$ python -q
>>> import numpy as np
>>> np.set_printoptions(suppress=True, linewidth=160)
>>> rnd = lambda a: np.round(a, 1) + 0
>>> K = np.load("block4.npy")
>>> K
array([[ 1. , -2.7,  0. ],
       [ 1.8, -3.2, -0.1],
       [-0.1, -1. , -0.1],
       [-1.1,  4.5,  0.3],
       [ 0.2, -1.3,  0.8],
       [ 1.3, -3.7, -0.2],
       [-0.8,  2.1,  0. ],
       [-0.8,  1.7,  0.3],
       [-0.7,  1.5, -0.4],
       [-0.9,  4. ,  0. ],
       [-0.2,  1.9, -0.2],
       [-0.4,  1.9, -0.2],
       [-0.5,  1.6, -0.3],
       [ 0.3, -0.9, -0.2],
       [ 0.3, -0.7, -0.3],
       [ 1.2, -2.2,  0.2],
       [-0.4,  0.7, -0.3],
       [-1.3,  4.3, -0.1],
       [-0.8,  0.8, -0.1],
       [ 0. ,  0.8,  0. ],
       [ 1.6, -4.3,  0.7],
       [-0.1, -1.1,  0.5],
       [ 0.3, -2.4, -0.2],
       [ 0.2, -1.3,  0.5],
       [ 0.3, -0.1,  0.2],
       [ 1.1, -3.5,  0. ],
       [ 1.8, -5. ,  0.1],
       [-1.1,  1.6,  0. ],
       [-1.1,  4.1, -0.2],
       [-0.3,  0.8, -0.2],
       [ 1.8, -6.6, -0.6],
       [-0.2,  0.7, -0.2],
       [ 2.5, -7.5,  0.3],
       [ 0.5, -1.7,  0.2],
       [-1.1,  1.3,  0.3]])
>>> th = np.radians(180)
>>> r_ = np.eye(3)
>>> r_[1, 1] = r_[2, 2] = np.cos(th)
>>> r_[1, 2], r_[2, 1] = -np.sin(th), np.sin(th)
>>> rnd(r_)
array([[ 1.,  0.,  0.],
       [ 0., -1.,  0.],
       [ 0.,  0., -1.]])
>>> M2 = K @ r_.T
>>> np.allclose(K @ K.T, M2 @ M2.T)
True
>>> np.abs(M2 - K).max(axis=0)
array([ 0. , 15. ,  1.6])
>>> rnd(np.linalg.det(r_)), np.trace(r_)
(np.float64(1.0), np.float64(-1.0))
>>> rnd(np.linalg.svd(K, compute_uv=False)), rnd(np.linalg.svd(M2, compute_uv=False))
(array([18.4,  1.9,  1.8]), array([18.4,  1.9,  1.8]))
>>> G = np.cov(K, rowvar=False)
>>> G.shape
(3, 3)
>>> np.argwhere(np.triu(np.abs(np.corrcoef(K.T)) > 0.8, 1))
array([[0, 1]])
>>> rnd(np.polyfit(K[:, 2], K[:, 0], 1))
array([0.4, 0.1])
>>> np.median(K, axis=0)
array([-0.1, -0.1,  0. ])
>>> M2 = np.array([[2, -2], [1, 1], [-2, 1]])
>>> np.vstack([K, M2.T]).shape
(37, 3)
>>> M2 @ K
Traceback (most recent call last):
  File "<python-input-22>", line 1, in <module>
    M2 @ K
    ~~~^~~
ValueError: matmul: Input operand 1 has a mismatch in its core dimension 0, with gufunc signature (n?,k),(k,m?)->(n?,m?) (size 35 is different from 2)
>>> np.linalg.matrix_rank(K @ M2)
np.int64(2)
>>> Q, r_ = np.linalg.qr(K)
>>> rnd(Q.T @ Q)
array([[1., 0., 0.],
       [0., 1., 0.],
       [0., 0., 1.]])
>>> Q.shape, r_.shape
((35, 3), (3, 3))
>>> Xs = K - K.mean(axis=0)
>>> V = np.linalg.svd(Xs)[2][:1]
>>> M2 = Xs - Xs @ V.T @ V
>>> np.linalg.norm(M2, axis=1).round(6).argmax()
np.int64(4)
>>> rnd(M2.std(axis=0))
array([0.3, 0.1, 0.3])
>>> E = np.load("sample2.npy")
>>> E
array([[ 3.1, -3. , -2. ,  2. ,  2. ,  1. ],
       [ 2. ,  3.1,  1. ,  2. ,  0. , -1. ],
       [ 0. ,  3. , -1.9,  0. , -3. , -3. ],
       [-3. ,  0. ,  3. ,  3.1, -2. , -3. ],
       [-3. , -3. , -1. , -1. ,  3.1,  3. ],
       [ 3. , -3. , -2. ,  2. ,  2. ,  1.1]])
>>> rnd(np.abs(np.linalg.svd(E)[2][-1]))
array([0.1, 0.1, 0.1, 0.3, 0.6, 0.7])
>>> rnd(np.linalg.norm(E, 2) / np.linalg.norm(E))
np.float64(0.7)
>>> np.linalg.matrix_rank(E, rtol=0.1)
np.int64(5)
>>> rnd(np.linalg.det(E))
np.float64(-127.9)
>>> np.allclose(E @ E.T, E.T @ E)
False
>>> (E - E.T) / 2
array([[ 0. , -2.5, -1. ,  2.5,  2.5, -1. ],
       [ 2.5,  0. , -1. ,  1. ,  1.5,  1. ],
       [ 1. ,  1. ,  0. , -1.5, -1. , -0.5],
       [-2.5, -1. ,  1.5,  0. , -0.5, -2.5],
       [-2.5, -1.5,  1. ,  0.5,  0. ,  0.5],
       [ 1. , -1. ,  0.5,  2.5, -0.5,  0. ]])
>>> U, s, Vt = np.linalg.svd(E)
>>> rnd(s)
array([10.1,  6.9,  5.3,  3.4,  1.9,  0.1])
>>> M2 = U[:, :5] @ np.diag(s[:5]) @ Vt[:5]
>>> np.linalg.matrix_rank(M2)
np.int64(5)
>>> rnd(np.linalg.norm(E - M2) / np.linalg.norm(E))
np.float64(0.0)
>>> rnd(np.linalg.norm(E - M2, 2)), rnd(s[5])
(np.float64(0.1), np.float64(0.1))
>>> rnd(np.abs(E - M2).max())
np.float64(0.0)
>>> m1 = np.load("out17.npy")
>>> rnd(m1)
array([[ 0.3, -0.9,  0.1, -0.1],
       [-0.9, -0.3,  0.2, -0.2],
       [ 0.1,  0.2,  1. ,  0. ],
       [-0.1, -0.2,  0. ,  1. ]])
>>> # keeps lengths
>>> Q = m1.astype(float).copy()
>>> for j in range(4):
...     Q[:, j] -= Q[:, :j] @ (Q[:, :j].T @ Q[:, j])
...     Q[:, j] /= np.linalg.norm(Q[:, j])
... 
>>> rnd(Q.T @ Q)
array([[1., 0., 0., 0.],
       [0., 1., 0., 0.],
       [0., 0., 1., 0.],
       [0., 0., 0., 1.]])
>>> rnd(Q.T @ m1)
array([[1., 0., 0., 0.],
       [0., 1., 0., 0.],
       [0., 0., 1., 0.],
       [0., 0., 0., 1.]])
